>>> import numpy as np
>>> from numpy import linalg as LA
>>> np.set_printoptions(precision=1, suppress=True, linewidth=100, sign=" ")
>>> out = np.array([[-1, -1, 1], [-1, 2, 2], [0, 0, -1], [0, 0, 0]])
>>> feats = out.T @ out
>>> feats
array([[ 2, -1, -3],
       [-1,  5,  3],
       [-3,  3,  6]])
>>> # equal to its transpose
>>> ev, V = LA.eigh(feats)
>>> x = np.array([1, 7, -3])
>>> V * np.sqrt(ev) @ V.T
array([[ 1.1, -0.1, -0.9],
       [-0.1,  2.1,  0.7],
       [-0.9,  0.7,  2.2]])
>>> LA.eigvalsh(feats[1:, 1:])
array([ 2.5,  8.5])
>>> (np.sign(V[:, -1].round(6)) == np.sign(V[0, -1].round(6))).astype(int)
array([ 1,  0,  0])
>>> out = feats / LA.norm(feats, axis=1, keepdims=True)
>>> gram = out @ out.T
>>> round(np.degrees(np.arccos(np.clip(gram[1, 0], -1, 1))), 1)
np.float64(136.3)
>>> np.argwhere(np.triu(np.abs(gram) > 0.95, 1))
array([[ 0,  2]])
>>> LA.norm(out, axis=1)
array([ 1.,  1.,  1.])
>>> ev, V = LA.eig(feats)
>>> np.round(feats @ V[:, 0] - ev[0] * V[:, 0], 1) + 0
array([ 0.,  0.,  0.])
>>> np.sort(LA.eigvals(feats @ feats))
array([  0.1,   9. ,  93.9])
>>> np.sort(LA.eigvals(LA.inv(feats)))
array([ 0.1,  0.3,  3.2])
>>> np.sort(LA.eigvals(feats.T))
array([ 0.3,  3. ,  9.7])
>>> np.round(np.prod(ev), 1)
np.float64(9.0)
>>> f = np.array([-1, -4, 4])
>>> K = np.array([np.roll(f, i) for i in range(3)])
>>> K
array([[-1, -4,  4],
       [ 4, -1, -4],
       [-4,  4, -1]])
>>> LA.matrix_power(K, 2)
array([[-31,  24,   8],
       [  8, -31,  24],
       [ 24,   8, -31]])
>>> round(float(LA.det(K)), 1)
-49.0
>>> K.inv()
Traceback (most recent call last):
  File "<python-input-28>", line 1, in <module>
    K.inv()
    ^^^^^
AttributeError: 'numpy.ndarray' object has no attribute 'inv'
>>> np.trace(K)
np.int64(-3)
>>> (K + K.T) / 2
array([[-1.,  0.,  0.],
       [ 0., -1.,  0.],
       [ 0.,  0., -1.]])
>>> LA.determinant(K)
Traceback (most recent call last):
  File "<python-input-31>", line 1, in <module>
    LA.determinant(K)
    ^^^^^^^^^^^^^^
AttributeError: module 'numpy.linalg' has no attribute 'determinant'
>>> K @ K
array([[-31,  24,   8],
       [  8, -31,  24],
       [ 24,   8, -31]])
>>> assert K == K.T
Traceback (most recent call last):
  File "<python-input-33>", line 1, in <module>
    assert K == K.T
           ^^^^^^^^
ValueError: The truth value of an array with more than one element is ambiguous. Use a.any() or a.all()
>>> K @ np.ones(3)
array([-1., -1., -1.])
>>> K @ (-1.0) ** np.arange(3)
array([ 7.,  1., -9.])
>>> J = np.load("sample6.npy")
>>> J
array([[ 0.,  1.,  1.,  3.],
       [-2.,  2.,  1.,  1.],
       [ 0.,  0.,  3.,  2.],
       [ 0.,  0.,  0.,  2.]])
>>> W1 = np.array([[6, 4, 5, 0], [1, 6, 7, 7], [8, 8, 8, 7], [3, 0, 1, 8]])
>>> beta = np.array([5, -4, 0, -3])
>>> hid = np.maximum(J @ W1 + beta, 0)
>>> (hid > 0).astype(int)
array([[ 1,  1,  1,  1],
       [ 1,  1,  1,  1],
       [ 1,  1,  1,  1],
       [ 1,  0,  1,  1]])
>>> hid
array([[ 23.,  10.,  18.,  35.],
       [  6.,   8.,  13.,  26.],
       [ 35.,  20.,  26.,  34.],
       [ 11.,   0.,   2.,  13.]])
>>> LA.matrix_rank(hid)
np.int64(4)
>>> W2 = np.array([[-1, -3], [0, -1], [1, 2], [-2, 1]])
>>> hid @ W2
array([[-75.,  -8.],
       [-45.,  26.],
       [-77., -39.],
       [-35., -16.]])
>>> out = LA.inv(J)
>>> np.round(LA.cond(J), 1)
np.float64(11.6)
>>> LA.det(J) * out
array([[ 12.,  -6.,  -2., -13.],
       [ 12.,   0.,  -4., -14.],
       [  0.,   0.,   4.,  -4.],
       [  0.,   0.,   0.,   6.]])
>>> LA.inv(out)
array([[ 0.,  1.,  1.,  3.],
       [-2.,  2.,  1.,  1.],
       [ 0.,  0.,  3.,  2.],
       [ 0.,  0.,  0.,  2.]])
>>> np.round(LA.det(J) * LA.det(out), 1)
np.float64(1.0)
>>> out
array([[ 1. , -0.5, -0.2, -1.1],
       [ 1. ,  0. , -0.3, -1.2],
       [ 0. ,  0. ,  0.3, -0.3],
       [ 0. ,  0. ,  0. ,  0.5]])
>>> x = np.array([0, 2, 2, 1])
>>> rhs = J @ x
>>> rhs
array([ 7.,  7.,  8.,  2.])
>>> LA.solve(J, rhs + J[:, 1])
array([-0.,  3.,  2.,  1.])
>>> np.round(LA.solve(J.T, J[2]), 1) + 0
array([ 0.,  0.,  1.,  0.])
>>> J.ravel(order="F")
array([ 0., -2.,  0.,  0.,  1.,  2.,  0.,  0.,  1.,  1.,  3.,  0.,  3.,  1.,  2.,  2.])
>>> J.reshape(-1, 2)
array([[ 0.,  1.],
       [ 1.,  3.],
       [-2.,  2.],
       [ 1.,  1.],
       [ 0.,  0.],
       [ 3.,  2.],
       [ 0.,  0.],
       [ 0.,  2.]])
>>> T = J.reshape(4, 2, -1)
>>> np.einsum("ihd,ihd->ih", T, T)
array([[  1.,  10.],
       [  8.,   2.],
       [  0.,  13.],
       [  0.,   4.]])
>>> np.einsum("ij,ji->", J, J)
np.float64(13.0)
>>> X = np.vander(np.arange(4) - 2, 3, increasing=True)
>>> X
array([[ 1, -2,  4],
       [ 1, -1,  1],
       [ 1,  0,  0],
       [ 1,  1,  1]])
>>> out = np.c_[X[:, :2] @ np.array([[3, 2], [5, 0]]), np.array([0, 0, 1, 1])]
>>> out
array([[-7,  2,  0],
       [-2,  2,  0],
       [ 3,  2,  1],
       [ 8,  2,  1]])
>>> LA.norm(LA.qr(X)[0].T @ out, axis=0) ** 2 / ((out ** 2).sum(axis=0) + 1e-12)
array([ 1. ,  1. ,  0.9])
>>> LA.matrix_rank(np.c_[X, out])
np.int64(4)
>>> f, g = X[3], X[2]
>>> f @ g
np.int64(1)
>>> pr = (f @ g) / (f @ f) * f
>>> pr
array([ 0.3,  0.3,  0.3])
>>> np.outer(f, g)
array([[ 1,  0,  0],
       [ 1,  0,  0],
       [ 1,  0,  0]])
>>> hat = X @ LA.solve(X.T @ X, X.T)
>>> np.round(LA.eigvalsh(hat), 1) + 0
array([ 0.,  1.,  1.,  1.])
>>> np.diag(hat)
array([ 1. ,  0.6,  0.6,  0.9])
>>> np.allclose(hat @ hat, hat)
True
